$ ipython --no-banner

In [1]: import numpy as np

In [2]: import numpy.linalg as la

In [3]: np.set_printoptions(precision=3, suppress=True, linewidth=100, legacy="1.25")

In [4]: def rd(a):
   ...:     return np.round(a, 3) + 0
   ...: 

In [5]: A = np.loadtxt("out16.csv", delimiter=",")

In [6]: print(A)
[[-0.67  -0.6   -1.2    0.5  ]
 [ 0.996  2.2    0.3   -1.   ]
 [ 0.877 -2.7   -1.4   -0.8  ]
 [ 0.373  1.1   -0.6   -0.4  ]
 [-0.426 -1.1   -2.     0.4  ]
 [-1.476 -1.7   -0.4    1.4  ]
 [-0.049  0.3    0.     0.1  ]
 [-2.362  0.4   -0.1    2.3  ]
 [-0.973  0.2   -1.3    1.   ]
 [ 1.204  0.5   -2.2   -1.1  ]
 [ 1.954  0.     1.    -1.9  ]
 [-0.396 -0.1   -1.9    0.3  ]
 [ 0.873 -1.    -1.5   -0.9  ]
 [ 0.404  0.6    1.7   -0.3  ]
 [-0.125  0.5    1.3    0.1  ]
 [ 0.189 -0.1    0.1   -0.1  ]
 [-1.066 -2.4   -0.5    1.1  ]
 [ 0.199  0.3   -1.9   -0.2  ]
 [-0.083 -0.2    0.     0.1  ]
 [-1.416 -0.3    0.7    1.4  ]
 [ 0.585  0.3    0.9   -0.6  ]
 [ 1.388 -0.3   -0.8   -1.4  ]
 [-0.031 -1.8   -1.     0.1  ]
 [-0.364 -0.8   -0.1    0.4  ]
 [-1.392  0.6   -1.3    1.3  ]
 [-0.308 -1.4   -0.2    0.3  ]
 [ 0.094  1.4   -1.1   -0.1  ]
 [-0.491 -1.3   -1.2    0.5  ]
 [-0.622 -0.7   -0.4    0.6  ]
 [-0.046 -1.2    0.     0.1  ]
 [-1.866  0.6   -1.2    2.   ]
 [-1.085 -1.     1.8    1.1  ]]

In [7]: P = A @ la.solve(A.T @ A, A.T)

In [8]: print(rd(np.trace(P)))
4.0

In [9]: Z = A[[5, 28]].astype(float)

In [10]: for _ in range(5):
    ...:     lab = la.norm(A[:, None] - Z, axis=-1).argmin(axis=1)
    ...:     Z = np.array([A[lab == j].mean(axis=0) for j in range(2)])
    ...: 

In [11]: print(lab)
[0 1 1 1 1 0 1 0 0 1 1 1 1 1 1 1 0 1 1 0 1 1 1 1 0 1 1 1 0 1 0 0]

In [12]: print(rd(Z))
[[-1.293 -0.49  -0.39   1.27 ]
 [ 0.31  -0.218 -0.482 -0.291]]

In [13]: print(np.abs(Z[1] - Z[0]).argmax())
0

In [14]: print(np.bincount(lab))
[10 22]

In [15]: Xc = A - A.mean(axis=0)

In [16]: left, s, VT = la.svd(Xc, full_matrices=False)

In [17]: print(rd(Xc.mean(axis=0)))
[0. 0. 0. 0.]

In [18]: print((np.sign(left[:, 0]) == np.sign(left[0, 0])).astype(int))
[1 0 0 0 1 1 0 1 1 0 0 1 0 0 0 0 1 0 0 1 0 0 1 1 1 1 0 1 1 1 1 1]

In [19]: print(np.searchsorted(np.cumsum(s ** 2) / (s ** 2).sum(), 0.9) + 1)
3

In [20]: print(rd(s ** 2 / (s ** 2).sum()))
[0.461 0.305 0.234 0.   ]

In [21]: print(rd(np.abs(VT[-1])))
[0.701 0.004 0.007 0.713]

In [22]: print(np.abs(VT[0]).argmax())
0

In [23]: Xc = (A - A.mean(axis=0)) / A.std(axis=0)

In [24]: print(rd(Xc.std(axis=0)))
[1. 1. 1. 1.]

In [25]: print(np.argwhere(np.abs(Xc) > 2))
[[ 1  1]
 [ 2  1]
 [ 7  0]
 [ 7  3]
 [10  0]
 [10  3]
 [13  2]
 [31  2]]

In [26]: coef = la.lstsq(np.delete(Xc, 0, axis=1), Xc[:, 0])[0]

In [27]: print(rd(1 - np.var(Xc[:, 0] - np.delete(Xc, 0, axis=1) @ coef)))
0.996

In [28]: print(np.abs(coef).argmax())
2

In [29]: K = np.array([[0, 1], [1, 0]])

In [30]: # orthonormal columns

In [31]: print(K.sum(axis=1))
[1 1]

In [32]: print(la.matrix_power(K, 2))
[[1 0]
 [0 1]]

In [33]: p = np.eye(2)[0]

In [34]: for _ in range(6):
    ...:     p = p @ K
    ...:     print(p.round(3))
    ...: 
[0. 1.]
[1. 0.]
[0. 1.]
[1. 0.]
[0. 1.]
[1. 0.]

In [35]: x0 = np.array([3, 1])

In [36]: h1 = np.maximum(K @ x0, 0)

In [37]: print(np.maximum(K @ (3 * x0), 0))
[3 9]

In [38]: print(K.T @ h1)
[3 1]

In [39]: print(np.maximum(K @ x0, 0) - np.maximum(-K @ x0, 0))
[1 3]

In [40]: print(la.matrix_power(K, 2))
[[1 0]
 [0 1]]

In [41]: print(K @ K)
[[1 0]
 [0 1]]

In [42]: print((K + K.T) / 2)
[[0. 1.]
 [1. 0.]]

In [43]: print(rd(np.sort(np.abs(la.eigvals(K)))))
[1. 1.]

In [44]: print((K - K.T) / 2)
[[0. 0.]
 [0. 0.]]

In [45]: print(np.allclose(K, K.T))
True

In [46]: print(K @ K.T)
[[1 0]
 [0 1]]

In [47]: print(K.T @ K)
[[1 0]
 [0 1]]

In [48]: print(K[:, 0] @ K[:, 1])
0

In [49]: B = np.array([[3, 0, -1, -1, 2, -3, -2], [-3, 1, -3, -1, -1, 1, 1]])

In [50]: E = B.T @ B

In [51]: print(E)
[[ 18  -3   6   0   9 -12  -9]
 [ -3   1  -3  -1  -1   1   1]
 [  6  -3  10   4   1   0  -1]
 [  0  -1   4   2  -1   2   1]
 [  9  -1   1  -1   5  -7  -5]
 [-12   1   0   2  -7  10   7]
 [ -9   1  -1   1  -5   7   5]]

In [52]: evals, evecs = la.eigh(E)

In [53]: print(rd(np.abs(evecs[:, -1])))
[0.687 0.103 0.182 0.024 0.355 0.481 0.355]

In [54]: print(rd(evals))
[ 0.     0.     0.     0.     0.    13.242 37.758]

In [55]: print((evals > 1e-8).sum(), (evals < -1e-8).sum())
2 0

In [56]: print(rd(evecs.T @ E @ evecs))
[[ 0.     0.     0.     0.     0.     0.     0.   ]
 [ 0.     0.     0.     0.     0.     0.     0.   ]
 [ 0.     0.     0.     0.     0.     0.     0.   ]
 [ 0.     0.     0.     0.     0.     0.     0.   ]
 [ 0.     0.     0.     0.     0.     0.     0.   ]
 [ 0.     0.     0.     0.     0.    13.242  0.   ]
 [ 0.     0.     0.     0.     0.     0.    37.758]]

In [57]: print(rd(evecs.T @ evecs))
[[1. 0. 0. 0. 0. 0. 0.]
 [0. 1. 0. 0. 0. 0. 0.]
 [0. 0. 1. 0. 0. 0. 0.]
 [0. 0. 0. 1. 0. 0. 0.]
 [0. 0. 0. 0. 1. 0. 0.]
 [0. 0. 0. 0. 0. 1. 0.]
 [0. 0. 0. 0. 0. 0. 1.]]

In [58]: print(np.abs(np.diag(la.qr(E)[1])) > 1e-9)
[ True  True False False False False False]

In [59]: print(la.lstsq(E[:-1].T, E[-1])[2])
2

In [60]: W0 = np.loadtxt("case10.csv", delimiter=",")

In [61]: print(W0)
[[  3.   0.   1.   0.]
 [  0.   3.  -2.   0.]
 [  1.   2.  -1.  -1.]
 [  0.   3.   1.  -3.]
 [  1.   0.   1.  -3.]
 [  3.  -2.   1.  -1.]
 [  4.   0.  -1.   2.]
 [  3.  -2.  -2.   2.]
 [  5.  -2.  -3.   2.]
 [  3.  -5.  -3.   5.]
 [  1.  -2.  -1.   2.]
 [  4.  -1.  -4.   3.]
 [  7.  -1.  -7.   4.]
 [  4.  -2. -10.   3.]
 [  6.  -4. -11.   2.]
 [  3.  -3. -13.   4.]
 [  2.  -3. -10.   7.]
 [  0.  -3.  -8.   5.]
 [  0.  -3.  -7.   7.]
 [  3.   0.  -5.   6.]
 [  4.   0.  -8.   8.]
 [  7.   0. -11.  11.]
 [  8.  -1. -10.  12.]]

In [62]: x0 = np.array([1, -6, 0, -8])

In [63]: y = A @ x0

In [64]: coef, lr = np.zeros(4), 1 / la.norm(A, 2) ** 2

In [65]: for i in range(200):
    ...:     coef -= lr * A.T @ (A @ coef - y)
    ...:     if i % 50 == 0: print(i, round(la.norm(A @ coef - y), 3))
    ...: 
0 21.196
50 1.178
100 1.126
150 1.076

In [66]: print(rd(coef))
[ 3.945 -5.976 -0.02  -5.006]

In [67]: print(rd(la.cond(A)))
33.193
